% ipython --no-banner

In [1]: import numpy as np

In [2]: np.set_printoptions(suppress=True, linewidth=120)

In [3]: feats = np.loadtxt("test13.csv", delimiter=",")

In [4]: feats
Out[4]: 
array([[ -4.,   4.,  -1.,   9.,   0.,   4.],
       [  3.,  -5.,  -5.,   4.,   9.,  -3.],
       [  5., -12.,  -6.,  10.,   5., -12.],
       [ 12., -12.,  -5.,  10.,  10., -14.],
       [  3.,  -3.,  -6.,   7.,  16.,  -9.],
       [ -2.,  -4.,  -5.,  16.,  21.,   0.],
       [ -6.,   4., -12.,  12.,  24.,   2.],
       [ -7.,  -5., -18.,   8.,  30.,   0.],
       [  1.,  -7., -26.,   9.,  37.,   4.],
       [  8.,  -9., -20.,   9.,  31.,  -1.],
       [  4., -18., -24.,   7.,  31.,   3.],
       [  0., -19., -26.,   7.,  24.,   3.],
       [ -8., -18., -20.,  16.,  21.,   4.],
       [ -7., -16., -15.,  20.,  15.,   4.],
       [-16., -25., -16.,  25.,  21.,  -4.],
       [-14., -31., -22.,  24.,  24.,  -5.],
       [ -8., -22., -27.,  20.,  23.,  -5.],
       [-17., -13., -18.,  12.,  30., -11.],
       [ -9., -11., -16.,  15.,  23., -15.],
       [-10.,  -2., -13.,  10.,  25., -10.],
       [ -5.,  -4.,  -9.,   7.,  20., -16.],
       [ -4.,  -3.,  -3.,  10.,  15., -23.],
       [ -2.,  -2.,   0.,   8.,  24., -22.],
       [ -4.,  -9.,   8.,   0.,  16., -29.],
       [  1.,  -7.,   5.,   9.,  23., -38.],
       [  5.,   1.,  -4.,  16.,  28., -42.],
       [ 13.,  -4., -13.,  22.,  35., -44.],
       [ 14.,   1., -16.,  21.,  29., -46.],
       [ 21.,  -4., -10.,  30.,  33., -46.]])

In [5]: vec = np.array([5, -5, 3, -4, -5, 2])

In [6]: y = feats @ vec

In [7]: beta, lr = np.zeros(6), 1 / np.linalg.norm(feats, 2) ** 2

In [8]: for i in range(60):
   ...:     beta -= lr * feats.T @ (feats @ beta - y)
   ...:     if i % 10 == 0: print(i, round(np.linalg.norm(feats @ beta - y), 3))
   ...: 
0 268.432
10 189.754
20 138.088
30 102.847
40 78.378
50 61.025

In [9]: beta.round(3)
Out[9]: array([ 4.21 , -3.696,  2.142, -3.296, -5.512,  1.807])

In [10]: Ac = (feats - feats.mean(axis=0)) / feats.std(axis=0)

In [11]: np.round(Ac.std(axis=0), 3)
Out[11]: array([1., 1., 1., 1., 1., 1.])

In [12]: beta = np.linalg.lstsq(np.delete(Ac, 5, axis=1), Ac[:, 5])[0]

In [13]: np.round(1 - np.var(Ac[:, 5] - np.delete(Ac, 5, axis=1) @ beta), 3)
Out[13]: np.float64(0.732)

In [14]: Z = feats[[23, 28]].astype(float)

In [15]: for _ in range(7):
    ...:     z = np.linalg.norm(feats[:, None] - Z, axis=-1).argmin(axis=1)
    ...:     Z = np.array([feats[z == j].mean(axis=0) for j in range(2)])
    ...: 

In [16]: z
Out[16]: array([0, 0, 0, 0, 0, 0, 0, 0, 0, 0, 0, 0, 0, 0, 0, 0, 0, 0, 0, 0, 0, 0, 0, 0, 1, 1, 1, 1, 1])

In [17]: np.round(Z[1] - Z[0], 3)
Out[17]: array([ 14.425,   7.483,   5.108,   8.142,   8.975, -36.742])

In [18]: np.bincount(z)
Out[18]: array([24,  5])

In [19]: np.abs(Z[1] - Z[0]).argmax()
Out[19]: np.int64(5)

In [20]: data = np.load("dump.npy")

In [21]: data
Out[21]: 
array([[27, 16, 10, 13, 13, 21, 12, 19, 22, 12, 14, 15, 10, 16, 10],
       [16, 20, 10,  9,  9, 15, 11, 15, 18, 11, 15, 11,  8, 12,  7],
       [10, 10, 18,  5,  8, 12, 12, 14,  7,  5, 13, 12,  8, 15,  7],
       [13,  9,  5, 17, 14, 18, 10, 12, 12,  6, 10, 14, 12, 13, 12],
       [13,  9,  8, 14, 19, 18, 10, 13, 13, 11, 10, 11, 12, 11,  9],
       [21, 15, 12, 18, 18, 29, 14, 19, 21, 15, 18, 22, 13, 17, 16],
       [12, 11, 12, 10, 10, 14, 18, 15, 11,  7, 14, 12, 11, 16, 11],
       [19, 15, 14, 12, 13, 19, 15, 24, 16, 11, 17, 14,  7, 17, 15],
       [22, 18,  7, 12, 13, 21, 11, 16, 24, 15, 16, 14,  8, 11, 10],
       [12, 11,  5,  6, 11, 15,  7, 11, 15, 15, 10,  7,  4,  5,  6],
       [14, 15, 13, 10, 10, 18, 14, 17, 16, 10, 21, 15,  6, 13, 14],
       [15, 11, 12, 14, 11, 22, 12, 14, 14,  7, 15, 21, 12, 15, 13],
       [10,  8,  8, 12, 12, 13, 11,  7,  8,  4,  6, 12, 17, 11,  4],
       [16, 12, 15, 13, 11, 17, 16, 17, 11,  5, 13, 15, 11, 24, 12],
       [10,  7,  7, 12,  9, 16, 11, 15, 10,  6, 14, 13,  4, 12, 16]])

In [22]: evals, vecs = np.linalg.eigh(data)

In [23]: vec = np.array([3, 2, 4, 5, 1, 1, 2, 2, 1, 5, 0, 1, 0, 2, 0])

In [24]: np.round(np.linalg.eigvalsh(data[1:, 1:]), 3) + 0
Out[24]: 
array([  0.   ,   0.   ,   0.206,   0.309,   1.956,   3.364,   4.737,   6.667,   8.963,  10.684,  15.756,  22.768,
        26.165, 181.425])

In [25]: round(float(vec @ data @ vec / (vec @ vec)), 3), round(float(evals[0]), 3), round(float(evals[-1]), 3)
Out[25]: (106.716, -0.0, 199.345)

In [26]: vec @ data @ vec
Out[26]: np.int64(10138)

In [27]: np.abs(data).sum(axis=1).max(), round(float(np.abs(evals).max()), 3)
Out[27]: (np.int64(268), 199.345)

In [28]: (np.sign(vecs[:, -1].round(6)) == np.sign(vecs[0, -1].round(6))).astype(int)
Out[28]: array([1, 1, 1, 1, 1, 1, 1, 1, 1, 1, 1, 1, 1, 1, 1])

In [29]: left, sigma, Vh = np.linalg.svd(data)

In [30]: vecs = Vh[:(sigma > 1e-8).sum()]

In [31]: rng = np.random.default_rng(7260)

In [32]: vec = data[14] + 5 * data[1] + rng.integers(2) * np.eye(15)[6]

In [33]: vec
Out[33]: array([ 90., 107.,  57.,  57.,  54.,  91.,  66.,  90., 100.,  61.,  89.,  68.,  44.,  72.,  51.])

In [34]: round(float(np.linalg.norm(vec - vecs.T @ vecs @ vec)), 3)
Out[34]: 0.0

In [35]: np.linalg.matrix_rank(np.vstack([data, vec]))
Out[35]: np.int64(12)

In [36]: left, sigma, Vh = np.linalg.svd(data)

In [37]: sigma.round(3) + 0
Out[37]: 
array([199.345,  27.706,  22.774,  16.385,  11.541,  10.649,   8.304,   4.941,   4.386,   2.971,   0.791,   0.206,
         0.   ,   0.   ,   0.   ])

In [38]: np.argmax(sigma[:-1] / (sigma[1:] + 1e-6)) + 1
Out[38]: np.int64(12)

In [39]: out = left[:, :12] @ np.diag(sigma[:12]) @ Vh[:12]

In [40]: round(float(np.abs(data - out).max()), 3)
Out[40]: 0.0

In [41]: round(np.linalg.norm(data - out, 2), 3), round(float(sigma[12]), 3)
Out[41]: (np.float64(0.0), 0.0)

In [42]: np.linalg.matrix_rank(data, rtol=0.05)
Out[42]: np.int64(6)

In [43]: np.linalg.matrix_rank(out)
Out[43]: np.int64(12)

In [44]: z = feats[:, 0] > np.median(feats[:, 0])

In [45]: u = feats[z].mean(axis=0) - feats[~z].mean(axis=0)

In [46]: z.astype(int)
Out[46]: array([0, 1, 1, 1, 1, 0, 0, 0, 1, 1, 1, 1, 0, 0, 0, 0, 0, 0, 0, 0, 0, 0, 0, 0, 1, 1, 1, 1, 1])

In [47]: u.round(3)
Out[47]: array([ 14.611,   2.274,  -0.312,  -0.865,   3.173, -10.971])

In [48]: np.argsort(-np.abs(u).round(6), kind="stable")
Out[48]: array([0, 5, 4, 1, 3, 2])

In [49]: np.linalg.lstsq(data[:-1].T, data[-1])[2]
Out[49]: np.int32(12)

In [50]: F = np.array([[-2, 3, 0, 0], [2, 3, 0, 0], [0, 0, -2, 3], [0, 0, 2, 3]])

In [51]: F
Out[51]: 
array([[-2,  3,  0,  0],
       [ 2,  3,  0,  0],
       [ 0,  0, -2,  3],
       [ 0,  0,  2,  3]])

In [52]: W1 = np.array([[0, 3, -3, 3], [-3, -2, -2, -1], [-3, -3, 1, -2], [-2, 0, -1, 3]])

In [53]: beta = np.array([-1, -1, -1, 0])

In [54]: hid = np.maximum(F @ W1 + beta, 0)

In [55]: hid
Out[55]: 
array([[ 0,  0,  0,  0],
       [ 0,  0,  0,  3],
       [ 0,  5,  0, 13],
       [ 0,  0,  0,  5]])

In [56]: (hid > 0).mean(axis=0)
Out[56]: array([0.  , 0.25, 0.  , 0.75])

In [57]: Z = np.array([[1, 2, 2], [1, 1, 3], [2, 2, 2], [2, 1, 0]])

In [58]: hid @ Z
Out[58]: 
array([[ 0,  0,  0],
       [ 6,  3,  0],
       [31, 18, 15],
       [10,  5,  0]])

In [59]: W1 @ Z
Out[59]: 
array([[  3,   0,   3],
       [-11, -13, -16],
       [ -8,  -9, -13],
       [  2,  -3,  -6]])

In [60]: (hid @ Z).round(6).argmax(axis=1)
Out[60]: array([0, 0, 0, 0])

In [61]: u, v = F[0], F[2]

In [62]: u @ u
Out[62]: np.int64(13)

In [63]: u @ v
Out[63]: np.int64(0)

In [64]: pr = (u @ v) / (u @ u) * u

In [65]: (v - pr) @ u
Out[65]: np.float64(0.0)

In [66]: arr = np.loadtxt("m.csv", delimiter=",")

In [67]: arr
Out[67]: 
array([[  3.,   2.,   0.,  -3.,  -1.,   0.],
       [  1.,   2.,   2.,  -3.,   1.,   1.],
       [ -2.,  -1.,   1.,  -3.,   0.,   1.],
       [  1.,   1.,   2.,  -3.,  -3.,   2.],
       [  2.,   4.,   1.,  -2.,   0.,   5.],
       [  4.,   5.,   1.,  -2.,   0.,   4.],
       [  6.,   4.,  -1.,  -1.,  -1.,   4.],
       [  3.,   2.,   2.,  -3.,  -1.,   7.],
       [  2.,   1.,   1.,  -6.,  -1.,   9.],
       [  0.,  -1.,   4.,  -5.,  -1.,  10.],
       [  0.,  -2.,   5.,  -2.,   1.,   9.],
       [ -2.,  -5.,   3.,  -1.,  -1.,  12.],
       [ -5.,  -7.,   6.,   0.,   2.,  15.],
       [ -7.,  -9.,   8.,  -1.,   0.,  16.],
       [ -9.,  -7.,  11.,   2.,  -2.,  13.],
       [ -7., -10.,   9.,   5.,  -3.,  14.],
       [ -4., -11.,  12.,   3.,   0.,  12.],
       [ -3., -14.,  11.,   5.,  -3.,  15.],
       [ -3., -13.,   9.,   4.,  -4.,  15.],
       [ -3., -13.,  11.,   3.,  -3.,  14.],
       [ -1., -11.,  12.,   1.,  -6.,  14.],
       [  1., -10.,  15.,   3.,  -6.,  13.],
       [  2., -12.,  15.,   2.,  -5.,  14.],
       [  5.,  -9.,  15.,   3.,  -2.,  12.],
       [  7.,  -9.,  12.,   6.,  -2.,  10.]])

In [68]: out = np.array([[4, -7], [8, -7], [7, -9], [0, 5], [6, -4], [7, -6]])

In [69]: out.T @ arr.T
Out[69]: 
array([[  22.,   47.,   -2.,   22.,   82.,   91.,   71.,   85.,   80.,   84.,   88.,   51.,   83.,   68.,   64.,
          35.,   64.,   40.,   28.,   41.,   54.,   84.,   85.,  125.,   98.],
       [ -46.,  -64.,   -9.,  -47.,  -91., -106.,  -86., -106., -110., -110.,  -99.,  -51.,  -68.,  -61.,  -47.,
          -9.,  -60.,  -33.,  -23.,  -44.,  -79., -111., -119., -156., -116.]])

In [70]: np.einsum("ik,kj->ij", arr, out)
Out[70]: 
array([[  22.,  -46.],
       [  47.,  -64.],
       [  -2.,   -9.],
       [  22.,  -47.],
       [  82.,  -91.],
       [  91., -106.],
       [  71.,  -86.],
       [  85., -106.],
       [  80., -110.],
       [  84., -110.],
       [  88.,  -99.],
       [  51.,  -51.],
       [  83.,  -68.],
       [  68.,  -61.],
       [  64.,  -47.],
       [  35.,   -9.],
       [  64.,  -60.],
       [  40.,  -33.],
       [  28.,  -23.],
       [  41.,  -44.],
       [  54.,  -79.],
       [  84., -111.],
       [  85., -119.],
       [ 125., -156.],
       [  98., -116.]])

In [71]: np.einsum("ij,ij->i", arr, arr)
Out[71]: 
array([ 23.,  20.,  16.,  28.,  50.,  62.,  71.,  76., 124., 143., 115., 184., 339., 451., 428., 460., 434., 585.,
       516., 513., 499., 540., 598., 488., 414.])

In [72]: np.vstack([arr, out.T]).shape
Out[72]: (27, 6)

In [73]: arr @ out
Out[73]: 
array([[  22.,  -46.],
       [  47.,  -64.],
       [  -2.,   -9.],
       [  22.,  -47.],
       [  82.,  -91.],
       [  91., -106.],
       [  71.,  -86.],
       [  85., -106.],
       [  80., -110.],
       [  84., -110.],
       [  88.,  -99.],
       [  51.,  -51.],
       [  83.,  -68.],
       [  68.,  -61.],
       [  64.,  -47.],
       [  35.,   -9.],
       [  64.,  -60.],
       [  40.,  -33.],
       [  28.,  -23.],
       [  41.,  -44.],
       [  54.,  -79.],
       [  84., -111.],
       [  85., -119.],
       [ 125., -156.],
       [  98., -116.]])

In [74]: np.linalg.matrix_rank(arr @ out)
Out[74]: np.int64(2)

In [75]: np.einsum("ik,kj->ji", arr, out)
Out[75]: 
array([[  22.,   47.,   -2.,   22.,   82.,   91.,   71.,   85.,   80.,   84.,   88.,   51.,   83.,   68.,   64.,
          35.,   64.,   40.,   28.,   41.,   54.,   84.,   85.,  125.,   98.],
       [ -46.,  -64.,   -9.,  -47.,  -91., -106.,  -86., -106., -110., -110.,  -99.,  -51.,  -68.,  -61.,  -47.,
          -9.,  -60.,  -33.,  -23.,  -44.,  -79., -111., -119., -156., -116.]])
